% ipython --no-banner

In [1]: import numpy as np

In [2]: np.set_printoptions(suppress=True, linewidth=200)

In [3]: rnd = lambda a: np.round(a, 1) + 0

In [4]: J = np.load("case1.npy")

In [5]: J
Out[5]: 
array([[ 0,  1,  3, -1,  1, -2,  2, -1, -1],
       [ 2,  3, -1,  0, -1, -1, -3,  2,  0],
       [ 0, -1,  0, -2,  3,  0, -2, -2, -2],
       [ 2,  0,  0, -2,  1, -1,  3,  3,  0],
       [ 2,  3, -1,  0, -1, -1, -3,  2,  0],
       [ 3,  2, -1, -3, -2,  1, -3,  0,  2],
       [ 1, -3, -3, -1,  2,  3,  3, -1,  2]])

In [6]: f = np.array([-1, 0, 2])

In [7]: np.array([np.convolve(row, f, "same") for row in J])
Out[7]: 
array([[-1, -3,  3,  5,  0,  0, -3,  5, -2],
       [-3,  5,  6, -1,  1,  1, -4, -6,  4],
       [ 1,  0,  0, -3, -4,  8,  2, -2, -4],
       [ 0,  4,  2, -1, -3, -1, -5,  6,  6],
       [-3,  5,  6, -1,  1,  1, -4, -6,  4],
       [-2,  7,  7,  0, -7, -1,  2, -8,  0],
       [ 3,  5, -5, -8, -5,  1,  7,  4, -2]])

In [8]: np.polyval(f, J[3])
Out[8]: array([-2,  2,  2, -2,  1,  1, -7, -7,  2])

In [9]: np.cross(J[3, :3], J[0, :3])
Out[9]: array([ 0, -6,  2])

In [10]: np.convolve(J[3], f)
Out[10]: array([-2,  0,  4,  2, -1, -3, -1, -5,  6,  6,  0])

In [11]: feats = np.load("data.npy")

In [12]: feats
Out[12]: 
array([[ -9.4, -21.5,   6.6,  -2. ,  -6.7],
       [ -6.6, -21.1,   7.5,  -0.9,  -4.8],
       [ -8.5, -23.2,   7.4,   0.4,  -4.1],
       [ -9.9,  -4.3,  12.7,  -0.5,  -9.6],
       [ -6.3, -20.8,   7.1,  -1.2,  -2.9],
       [-10.6,  -5.2,  12.2,  -1.5,  -9.4],
       [  5.4,  -9.6,  17.7,  16.6, -17.2],
       [ -8.2,  -6.1,  11.9,  -3.5,  -8.4],
       [ -7.8, -21.3,   6.4,   0.9,  -4.5],
       [  5.1, -11.5,  19.9,  17.8, -17.2],
       [  5.2, -10.2,  19.7,  15.3, -16.3],
       [ -9.2, -19.5,   7.9,  -0.8,  -6.1],
       [ -9.9,  -5.5,  13.7,  -1.9,  -8.1],
       [  4.8, -11.1,  19.6,  16. , -18.2],
       [  5.2, -10.2,  20.4,  17.6, -18.4],
       [ -6.8, -21.3,   5.2,  -0.5,  -4.5],
       [  4.9, -10.2,  19.7,  17. , -17. ],
       [-10.3,  -6.5,  13.1,  -0.5,  -9.6],
       [  4.4,  -9.9,  19.3,  19.5, -17.2],
       [ -8.3,  -4.7,  13.2,  -1.3,  -9.5],
       [ -8. , -20.4,   7.6,  -2.2,  -5. ],
       [  4.9,  -9.6,  19.3,  17.5, -17.4],
       [  4.3, -11.7,  17.6,  17.8, -16.8]])

In [13]: out = np.c_[feats[:, :3] @ np.array([[-1, -2, 1], [1, 0, 0], [-1, 0, -2]]), np.array([0, 2, 2, 3, 1, 1, 0, 3, 1, 3, 2, 0, 1, 2, 3, 0, 3, 3, 1, 0, 3, 0, 1])]

In [14]: rnd(out)
Out[14]: 
array([[-18.7,  18.8, -22.6,   0. ],
       [-22. ,  13.2, -21.6,   2. ],
       [-22.1,  17. , -23.3,   2. ],
       [ -7.1,  19.8, -35.3,   3. ],
       [-21.6,  12.6, -20.5,   1. ],
       [ -6.8,  21.2, -35. ,   1. ],
       [-32.7, -10.8, -30. ,   0. ],
       [ -9.8,  16.4, -32. ,   3. ],
       [-19.9,  15.6, -20.6,   1. ],
       [-36.5, -10.2, -34.7,   3. ],
       [-35.1, -10.4, -34.2,   2. ],
       [-18.2,  18.4, -25. ,   0. ],
       [ -9.3,  19.8, -37.3,   1. ],
       [-35.5,  -9.6, -34.4,   2. ],
       [-35.8, -10.4, -35.6,   3. ],
       [-19.7,  13.6, -17.2,   0. ],
       [-34.8,  -9.8, -34.5,   3. ],
       [ -9.3,  20.6, -36.5,   3. ],
       [-33.6,  -8.8, -34.2,   1. ],
       [ -9.6,  16.6, -34.7,   0. ],
       [-20. ,  16. , -23.2,   3. ],
       [-33.8,  -9.8, -33.7,   0. ],
       [-33.6,  -8.6, -30.9,   1. ]])

In [15]: rnd(np.linalg.norm(out - feats @ np.linalg.lstsq(feats, out)[0], axis=0))
Out[15]: array([0., 0., 0., 5.])

In [16]: rnd(np.linalg.norm(np.linalg.qr(feats)[0].T @ out, axis=0) ** 2 / ((out ** 2).sum(axis=0) + 1e-12))
Out[16]: array([1. , 1. , 1. , 0.7])

In [17]: rnd(np.linalg.lstsq(feats, out[:, 0])[0])
Out[17]: array([-1.,  1., -1.,  0.,  0.])

In [18]: lab = out[:, 2] > np.median(out[:, 2])

In [19]: f = out[lab].mean(axis=0) - out[~lab].mean(axis=0)

In [20]: rnd(f)
Out[20]: array([ 2.3,  8.7, 10.7, -0.7])

In [21]: ((out - out.mean(axis=0)) @ f > 0).astype(int)
Out[21]: array([1, 1, 1, 1, 1, 1, 0, 1, 1, 0, 0, 1, 1, 0, 0, 1, 0, 1, 0, 1, 1, 0, 0])

In [22]: f, g = feats[19], feats[11]

In [23]: rnd(f @ f)
Out[23]: np.float64(357.2)

In [24]: rnd(f @ g)
Out[24]: np.float64(331.3)

In [25]: pr = (f @ g) / (f @ f) * f

In [26]: rnd(np.linalg.norm(f + g) ** 2 + np.linalg.norm(f - g) ** 2)
Out[26]: np.float64(1844.6)

In [27]: q, _ = np.linalg.qr(np.array([[1.8, 0.2, -2.3, -0.4, 2.0],
    ...:     [0.3, 0.8, -2.1, -0.8, -1.4],
    ...:     [0.4, -1.8, 2.2, 1.3, -1.1],
    ...:     [0.1, -1.9, 0.0, 2.1, -0.7],
    ...:     [-0.6, 0.3, -0.9, -0.7, 0.0],
    ...:     [-1.2, -0.3, 1.6, -0.1, -0.4],
    ...:     [0.1, 0.1, -1.1, -0.1, 2.0]]))

In [28]: E = q @ q.T

In [29]: rnd(E)
Out[29]: 
array([[ 0.8,  0.1,  0.2, -0.1,  0.1, -0.2,  0.2],
       [ 0.1,  0.8, -0.1,  0. ,  0.3, -0.2, -0.3],
       [ 0.2, -0.1,  0.8,  0.1,  0. ,  0.2, -0.2],
       [-0.1,  0. ,  0.1,  0.9,  0. , -0.1,  0.1],
       [ 0.1,  0.3,  0. ,  0. ,  0.6,  0.4,  0.2],
       [-0.2, -0.2,  0.2, -0.1,  0.4,  0.5,  0.1],
       [ 0.2, -0.3, -0.2,  0.1,  0.2,  0.1,  0.5]])

In [30]: evals, V = np.linalg.eigh(E)

In [31]: (evals > 1e-8).sum(), (evals < -1e-8).sum()
Out[31]: (np.int64(5), np.int64(0))

In [32]: rnd(np.linalg.eigvalsh(E + 4 * np.eye(7)))
Out[32]: array([4., 4., 5., 5., 5., 5., 5.])

In [33]: rnd(V @ np.diag(evals) @ V.T)
Out[33]: 
array([[ 0.8,  0.1,  0.2, -0.1,  0.1, -0.2,  0.2],
       [ 0.1,  0.8, -0.1,  0. ,  0.3, -0.2, -0.3],
       [ 0.2, -0.1,  0.8,  0.1,  0. ,  0.2, -0.2],
       [-0.1,  0. ,  0.1,  0.9,  0. , -0.1,  0.1],
       [ 0.1,  0.3,  0. ,  0. ,  0.6,  0.4,  0.2],
       [-0.2, -0.2,  0.2, -0.1,  0.4,  0.5,  0.1],
       [ 0.2, -0.3, -0.2,  0.1,  0.2,  0.1,  0.5]])

In [34]: rnd(np.linalg.svd(E, compute_uv=False))
Out[34]: array([1., 1., 1., 1., 1., 0., 0.])

In [35]: rnd(np.linalg.eigvalsh(E @ E))
Out[35]: array([0., 0., 1., 1., 1., 1., 1.])

In [36]: np.unique(evals.round(6) + 0, return_counts=True)[1]
Out[36]: array([2, 5])

In [37]: rnd(V.T @ V)
Out[37]: 
array([[1., 0., 0., 0., 0., 0., 0.],
       [0., 1., 0., 0., 0., 0., 0.],
       [0., 0., 1., 0., 0., 0., 0.],
       [0., 0., 0., 1., 0., 0., 0.],
       [0., 0., 0., 0., 1., 0., 0.],
       [0., 0., 0., 0., 0., 1., 0.],
       [0., 0., 0., 0., 0., 0., 1.]])
